In [1]: import numpy as np

In [2]: import numpy.linalg as la

In [3]: np.set_printoptions(suppress=True, linewidth=160)

In [4]: K = np.load("arr.npy")

In [5]: print(K)
[[ 0  3  1  1  0  2  2  0  1  3]
 [ 0  1  2  2  0  0  3  2  2  1]
 [ 1  3  2  3  3  3  0  0  3  2]
 [ 0  1  1  2  0  1  1  0  1  3]
 [ 3  1  2  1  1  3  1  1  0  3]
 [ 1  0  0  2  1  1  0  1  3  2]
 [ 1  2  2  0  3  2  2  3  1  3]
 [ 0  2  0  3  3  0  1  2  1  1]
 [ 0  3  0  3  2  0  0  3  3  0]
 [ 0  2 -1 -1  0  2 -1 -2 -1  2]]

In [6]: print([round(float(x), 2) for x in la.svd(K, compute_uv=False)[:3]])
[14.39, 6.87, 4.87]

In [7]: print(np.round(la.norm(K, 2) / la.norm(K), 2))
0.81

In [8]: rng = np.random.default_rng(49)

In [9]: z = rng.permutation(10)

In [10]: print(z)
[5 3 4 1 7 2 8 6 9 0]

In [11]: Y = K[z][:, z]

In [12]: print(np.round(np.sort(np.abs(la.eigvals(Y))), 2) + 0)
[ 0.    0.4   0.4   1.44  1.44  2.04  2.71  3.7   3.7  11.5 ]

In [13]: print(np.diag(Y))
[1 2 1 1 2 2 3 2 2 0]

In [14]: print(np.round(la.det(Y), 2), round(float(la.det(K[z])), 2))
0.0 -0.0

In [15]: print(np.trace(Y))
16

In [16]: print(np.round(np.trace(la.pinv(K) @ K), 2))
9.0

In [17]: print(np.allclose(K[:-1].T @ la.lstsq(K[:-1].T, K[-1])[0], K[-1]))
True

In [18]: print(np.round(K @ la.pinv(K) @ K, 2) + 0)
[[ 0.  3.  1.  1.  0.  2.  2.  0.  1.  3.]
 [ 0.  1.  2.  2.  0.  0.  3.  2.  2.  1.]
 [ 1.  3.  2.  3.  3.  3.  0.  0.  3.  2.]
 [ 0.  1.  1.  2.  0.  1.  1.  0.  1.  3.]
 [ 3.  1.  2.  1.  1.  3.  1.  1.  0.  3.]
 [ 1.  0.  0.  2.  1.  1.  0.  1.  3.  2.]
 [ 1.  2.  2.  0.  3.  2.  2.  3.  1.  3.]
 [ 0.  2.  0.  3.  3.  0.  1.  2.  1.  1.]
 [ 0.  3.  0.  3.  2.  0.  0.  3.  3.  0.]
 [ 0.  2. -1. -1.  0.  2. -1. -2. -1.  2.]]

In [19]: print(np.abs(np.diag(la.qr(K)[1])) > 1e-9)
[ True  True  True  True  True  True  True  True  True False]

In [20]: data = np.loadtxt("layer18.csv", delimiter=",")

In [21]: print(data)
[[ 2.  1.  3.  3.  2.  2.]
 [-3. -3.  0.  1.  2. -3.]
 [ 3.  1. -1. -2.  3. -3.]
 [-1. -2. -2.  3.  0.  2.]
 [ 2. -2.  3.  1. -2.  2.]]

In [22]: print(data[2] @ data[1])
1.0

In [23]: print(round(float(la.norm(data) ** 2 / la.norm(data, 2) ** 2), 2))
2.54

In [24]: print(round(float(la.norm(data, 1)), 2), np.round(la.norm(data, np.inf), 2))
12.0 13.0

In [25]: print(la.norm(data, axis=1).argmax())
2

In [26]: print(round(la.norm(data[2], 1), 2), np.round(la.norm(data[2], np.inf), 2))
13.0 3.0

In [27]: print(np.round(la.norm(data, axis=1), 2))
[5.57 5.66 5.74 4.69 5.1 ]

In [28]: Y = data + rng.integers(-2, 3, (5, 4)) @ rng.integers(-2, 3, (4, 6))

In [29]: print(Y)
[[  3.   1.   7.  11.   7.   1.]
 [ -1.   5.   0.   5.  -2. -11.]
 [  6.   3.   2.  10.   6.  -9.]
 [ -9.   2.   2.   5.  -1.   4.]
 [  4.  -2.   3.   9.  -2.  -3.]]

In [30]: print(Y - data)
[[ 1.  0.  4.  8.  5. -1.]
 [ 2.  8.  0.  4. -4. -8.]
 [ 3.  2.  3. 12.  3. -6.]
 [-8.  4.  4.  2. -1.  2.]
 [ 2.  0.  0.  8.  0. -5.]]

In [31]: print(la.matrix_rank(Y - data, tol=1e-8))
4

In [32]: T = np.stack([Y, 4 * Y, Y[::-1]])

In [33]: print(T.shape)
(3, 5, 6)

In [34]: print(np.einsum("bij,cij->bc", T, T))
[[  926.  3704.   496.]
 [ 3704. 14816.  1984.]
 [  496.  1984.   926.]]

In [35]: X = np.loadtxt("test7.csv", delimiter=",")

In [36]: print(X)
[[ 1. -2. -1.  1.  2.  0.  0.  0.  0.  0.  0.]
 [-3. -1.  1.  3.  2.  0.  0.  0.  0.  0.  0.]
 [ 0. -3.  2.  0. -3.  0.  0.  0.  0.  0.  0.]
 [-1. -1.  3. -3.  3.  0.  0.  0.  0.  0.  0.]
 [-1.  2.  1.  0.  3.  0.  0.  0.  0.  0.  0.]
 [ 0.  0.  0.  0.  0.  0. -2. -1.  1.  0. -1.]
 [ 0.  0.  0.  0.  0.  0. -1. -1. -2.  2. -2.]
 [ 0.  0.  0.  0.  0.  1.  0.  2.  0. -1. -2.]
 [ 0.  0.  0.  0.  0.  1. -1.  1.  0.  0.  1.]
 [ 0.  0.  0.  0.  0.  0.  1.  0. -2.  1.  1.]
 [ 0.  0.  0.  0.  0.  1.  0. -2. -2.  1. -2.]]

In [37]: x = np.array([4, 5, 3, 0, 3, 1, 3, 5, 3, 0, 3])

In [38]: y = X @ x

In [39]: print(y)
[ -3.  -8. -18.   9.  18. -11. -20.   5.   6.   0. -21.]

In [40]: print(np.round(la.solve(X, y + X[:, 7]), 2) + 0)
[4. 5. 3. 0. 3. 1. 3. 6. 3. 0. 3.]

In [41]: print(np.round(la.solve(X, y), 2) + 0)
[4. 5. 3. 0. 3. 1. 3. 5. 3. 0. 3.]

In [42]: print(np.round(la.solve(X, 3 * y), 2) + 0)
[12. 15.  9.  0.  9.  3.  9. 15.  9.  0.  9.]

In [43]: print(np.round(la.solve(X, X[:, 10]), 2))
[-0. -0. -0. -0.  0.  0. -0. -0. -0.  0.  1.]

In [44]: W0 = np.array([[0, 0, 0, 0, 0],
    ...:     [0, 0, 0, 0, 0],
    ...:     [0, 0, 0, 1, 0],
    ...:     [0, 0, 1, 0, 0],
    ...:     [0, 0, 0, 0, 0]])

In [45]: print(la.cond(W0) > 100)
True

In [46]: U, sv, VT = la.svd(W0)

In [47]: print(sv)
[1. 1. 0. 0. 0.]

In [48]: print(np.argmax(sv[:-1] / (sv[1:] + 1e-6)) + 1)
2

In [49]: Y = U[:, :2] @ np.diag(sv[:2]) @ VT[:2]

In [50]: print(Y)
[[0. 0. 0. 0. 0.]
 [0. 0. 0. 0. 0.]
 [0. 0. 0. 1. 0.]
 [0. 0. 1. 0. 0.]
 [0. 0. 0. 0. 0.]]

In [51]: print(np.abs(W0 - Y).max())
0.0

In [52]: print(la.matrix_rank(Y))
2

In [53]: print(np.round(la.norm(W0 - Y, 2), 2), sv[2])
0.0 0.0

In [54]: w, evecs = la.eigh(W0)

In [55]: x = np.array([-2, -1, -1, 2, 2])

In [56]: print(x @ W0 @ x)
-4

In [57]: print((np.sign(evecs[:, -1].round(6)) == np.sign(evecs[0, -1].round(6))).astype(int))
[1 1 0 0 1]

In [58]: print(np.round(evecs * np.maximum(w, 0) @ evecs.T, 2))
[[0.  0.  0.  0.  0. ]
 [0.  0.  0.  0.  0. ]
 [0.  0.  0.5 0.5 0. ]
 [0.  0.  0.5 0.5 0. ]
 [0.  0.  0.  0.  0. ]]

In [59]: print(np.round(evecs * np.abs(w) @ evecs.T, 2) + 0)
[[0. 0. 0. 0. 0.]
 [0. 0. 0. 0. 0.]
 [0. 0. 1. 0. 0.]
 [0. 0. 0. 1. 0.]
 [0. 0. 0. 0. 0.]]

In [60]: print(W0 @ W0)
[[0 0 0 0 0]
 [0 0 0 0 0]
 [0 0 1 0 0]
 [0 0 0 1 0]
 [0 0 0 0 0]]

In [61]: print((la.matrix_power((W0 != 0) + (W0.T != 0) + np.eye(5), 5) > 0).astype(int))
[[1 0 0 0 0]
 [0 1 0 0 0]
 [0 0 1 1 0]
 [0 0 1 1 0]
 [0 0 0 0 1]]

In [62]: print((W0 != 0).astype(int))
[[0 0 0 0 0]
 [0 0 0 0 0]
 [0 0 0 1 0]
 [0 0 1 0 0]
 [0 0 0 0 0]]

In [63]: print(np.flatnonzero(la.matrix_power((W0 != 0) + (W0.T != 0) + np.eye(5), 5)[0]))
[0]

In [64]: print(np.round(np.sort(la.eigvals(W0).real), 2))
[-1.  0.  0.  0.  1.]

In [65]: U, sv, VT = la.svd(K)

In [66]: print(np.argmax(sv[:-1] / (sv[1:] + 1e-6)) + 1)
9

In [67]: Y = U[:, :9] @ np.diag(sv[:9]) @ VT[:9]

In [68]: print(la.matrix_rank(K, rtol=0.05))
9

In [69]: M = np.loadtxt("w.csv", delimiter=",")

In [70]: print(M)
[[ 2.  1.  0.  0.  0.  0.  2.  0.  0.  0.]
 [ 0.  0.  0.  1.  0.  0.  0.  0.  0.  0.]
 [ 0. -2.  0.  0.  0.  0. -2.  1.  1.  2.]
 [ 0. -1.  0.  0.  1.  0.  0.  0.  0.  0.]
 [ 0.  0.  0.  0.  0.  0. -1.  0. -2. -1.]
 [ 1.  0.  0.  0.  0. -1.  0. -1. -1.  0.]
 [-1.  0. -1.  0.  2.  0.  0.  0.  2.  0.]
 [-1. -2.  0.  0.  0.  0. -1.  0.  0.  0.]
 [ 0.  0.  0.  0.  0.  0.  0.  0. -1. -1.]
 [ 0.  0.  0.  0.  0.  0.  0.  0.  0.  0.]
 [ 0.  0.  0.  0.  0.  0.  0.  0.  0.  0.]
 [ 1.  1.  0.  0.  0. -2.  0.  0.  0. -1.]]

In [71]: print(np.argsort(-la.norm(M, axis=0).round(6), kind="stable")[:3])
[1 8 6]

In [72]: print(np.round(la.norm(M, 2) / la.norm(M), 2))
0.66

In [73]: Y = M + rng.integers(-2, 3, (12, 9)) @ rng.integers(-2, 3, (9, 10))

In [74]: print(Y)
[[  6.   0.   1.  -3.  -1.   4.   3.   6.  -5.   5.]
 [  3.  -4. -12.   5.   3.  -2.  -2.  -1.   2.  12.]
 [ -1.  -6. -12.   2.   1.  -2.  -9.   0.   3.   7.]
 [ -5.  -5.  -3.   0.   5.   2.  -3.  -2.   5.   0.]
 [ 12.  -1.  -8.  -7.  12.  -4.  11. -17.  -4.   4.]
 [ -9.   0.  12.   3.  -9.  -3.  -2.  10.   2.  -7.]
 [ -3.   4.  -1.   8.  -4.  -6.  -6.   2.  -2.  -6.]
 [ -3.  -5.  -8.  -7.   6.  -4.  -1. -10.   4.  -2.]
 [  8.  -2.   2.   5.   6.   1.   3.   0.  -3.   6.]
 [ -5.   6.   8.   4.  -9.   2.  -2.   6.  -4.  -9.]
 [  3.  -4.  -6.  -5.  -2.  -4.   6.  -1.   5.   8.]
 [  6.  12.   8.  -1.   1. -10.  10.   0.  -8.   3.]]

In [75]: print(la.matrix_rank(Y - M, tol=1e-8))
9

In [76]: print(Y - M)
[[  4.  -1.   1.  -3.  -1.   4.   1.   6.  -5.   5.]
 [  3.  -4. -12.   4.   3.  -2.  -2.  -1.   2.  12.]
 [ -1.  -4. -12.   2.   1.  -2.  -7.  -1.   2.   5.]
 [ -5.  -4.  -3.   0.   4.   2.  -3.  -2.   5.   0.]
 [ 12.  -1.  -8.  -7.  12.  -4.  12. -17.  -2.   5.]
 [-10.   0.  12.   3.  -9.  -2.  -2.  11.   3.  -7.]
 [ -2.   4.   0.   8.  -6.  -6.  -6.   2.  -4.  -6.]
 [ -2.  -3.  -8.  -7.   6.  -4.   0. -10.   4.  -2.]
 [  8.  -2.   2.   5.   6.   1.   3.   0.  -2.   7.]
 [ -5.   6.   8.   4.  -9.   2.  -2.   6.  -4.  -9.]
 [  3.  -4.  -6.  -5.  -2.  -4.   6.  -1.   5.   8.]
 [  5.  11.   8.  -1.   1.  -8.  10.   0.  -8.   4.]]

In [77]: J = np.load("block15.npy")

In [78]: print(J)
[[-1.38  0.62 -5.41  0.39  0.56 -3.68 -3.25  4.99  0.45  3.19  1.08  2.43 -1.23  0.14]
 [-2.86 -0.9   2.82  0.25 -2.92 -0.08  0.27 -1.73 -3.68 -2.61  3.4  -2.4   4.    4.22]
 [ 1.7  -3.9   2.04  0.77 -3.24  2.98  2.95  2.59 -1.68 -2.8   0.76 -2.19 -4.8   1.81]
 [-2.5  -4.   -2.23 -1.71 -0.41  3.42  1.46 -1.54  0.09  1.07  1.46  3.26  5.17 -3.57]
 [-6.03 -1.29 -0.75 -3.83 -1.69  3.15  0.61 -1.12 -1.04  0.27  0.39  0.88 -3.38 -4.34]
 [ 3.2  -0.51 -1.63 -5.98 -3.7   0.35 -1.12  3.74 -1.58  0.57 -0.22  3.82  2.03 -0.62]
 [ 2.77  1.71  2.81  1.13  0.41  0.54 -1.76  5.15  3.15  0.01 -2.84 -0.62 -4.31 -3.63]
 [-0.85 -0.39 -1.93  1.13  5.06 -3.76  2.5   1.84  1.45 -1.48 -1.65 -2.44 -4.12  3.84]
 [ 0.67 -1.17  0.15 -1.98 -4.41  1.21 -2.65 -1.92  0.27  4.51 -3.04  0.62  5.53 -1.42]
 [ 3.08 -1.9  -2.5  -2.93 -1.6  -0.6   3.85  0.04 -2.91 -1.58 -2.57  5.21 -2.1  -2.26]
 [ 1.81 -4.37  1.78 -4.54 -0.35 -2.64 -0.44 -1.86  3.88 -3.77 -1.36  2.76  1.95  0.74]
 [ 0.24 -1.93  6.3   0.81  3.36  0.19  1.3  -2.47 -0.88  1.13 -2.52 -4.23 -3.23 -0.15]
 [ 2.26  2.15 -0.2  -6.91 -2.45  2.54 -0.08  0.11  1.85  2.13  2.65  0.91  1.31 -3.53]
 [ 5.89  0.36  0.17 -0.49 -1.47 -0.7  -3.36  2.94  5.84  0.67  2.17  1.73 -0.29 -0.13]
 [-1.03 -6.04 -0.07 -3.45  0.72  0.73 -1.34 -1.3   2.19  3.07 -1.74  5.1   1.62 -0.39]
 [-2.54 -0.29  2.19  3.1  -4.22 -3.45  2.04  1.22  0.81 -4.31 -3.49  2.07 -1.66  2.29]
 [ 2.07  5.61 -1.64 -1.87 -1.13  2.25  0.85  4.26  1.22  1.44  2.06 -0.07  4.04 -2.96]
 [-0.22  4.75 -0.62 -0.62 -1.12 -2.21  3.76  1.78 -0.03 -0.24 -1.69 -4.08 -1.4  -5.62]
 [ 1.27 -4.09  1.73 -1.33 -1.99  2.95 -0.84  1.92 -4.08 -1.14 -6.06  1.7   0.45  1.44]
 [ 2.38 -4.15 -1.78  1.49 -0.06 -5.04  1.77  1.28 -5.33  1.44  1.79 -1.65  0.    2.25]
 [-3.39  4.1  -2.82  2.2  -0.58 -0.84 -1.21 -0.87  4.51  4.41  3.13  0.74 -1.97  1.34]
 [-0.42  0.09 -3.09 -0.15 -4.39  2.68  1.52  0.9  -2.03 -1.35 -3.32 -0.26  0.9   6.54]
 [-3.8  -1.44  5.18  3.68 -1.68  3.34 -1.63 -2.4  -3.45  0.02  0.75 -1.83  1.14 -1.87]
 [-2.65  0.91  1.35 -3.91  4.75 -2.66  0.27  1.54  5.96 -0.54 -0.87 -0.17  2.5   0.33]
 [-2.28  0.4   2.09  1.38 -2.62 -3.66  1.13 -0.61 -3.19 -3.34  3.28  2.06 -3.85 -3.91]
 [-0.94 -2.17 -2.68  5.01 -1.03 -0.31 -1.14 -1.31  3.    0.73 -5.59 -0.08 -4.05 -0.89]
 [ 5.15  2.36 -1.85 -2.44 -4.43  0.93  1.24 -2.6  -2.73  1.63 -2.07 -3.23 -2.   -0.95]
 [-0.56  1.34  4.91 -1.63  1.55  4.13 -1.28 -4.64 -0.56  2.88  0.47  0.7   0.39 -4.36]
 [ 1.96  5.39  5.21  1.12 -2.92  1.34 -0.63 -1.59  2.   -0.26 -2.65 -3.28  0.98 -1.64]
 [-0.07 -3.47 -1.35  0.15 -5.13  0.1  -5.5   0.7  -0.68  1.65  0.98 -3.05 -0.97  3.82]
 [-1.84  2.13 -1.9   0.38  2.96  0.1  -4.74 -0.07  1.49 -0.64 -1.82  7.09 -0.86  0.27]
 [ 2.72 -1.08  1.03  4.4  -2.15 -0.01 -0.27  3.13  0.61  5.93 -2.55 -3.21 -1.14  1.7 ]
 [ 2.74  2.    2.41 -0.51 -0.03  1.72 -0.46  0.83  0.54  1.3  -7.27 -0.83 -0.68 -4.74]
 [-2.83  4.71 -0.23  4.25 -0.54 -4.38 -2.37 -0.91  0.87 -2.49 -2.68  0.71  3.03  1.38]]

In [79]: Ac = (J - J.mean(axis=0)) / J.std(axis=0)

In [80]: print(np.round(Ac.std(axis=0), 2))
[1. 1. 1. 1. 1. 1. 1. 1. 1. 1. 1. 1. 1. 1.]

In [81]: beta = la.lstsq(np.delete(Ac, 1, axis=1), Ac[:, 1])[0]

In [82]: print(beta.round(2))
[ 0.05 -0.28  0.24 -0.01 -0.01 -0.1   0.07  0.3  -0.26  0.06 -0.42  0.23 -0.53]

In [83]: print(round(1 - np.var(Ac[:, 1] - np.delete(Ac, 1, axis=1) @ beta), 2))
0.37

In [84]: print(np.abs(beta).argmax())
12
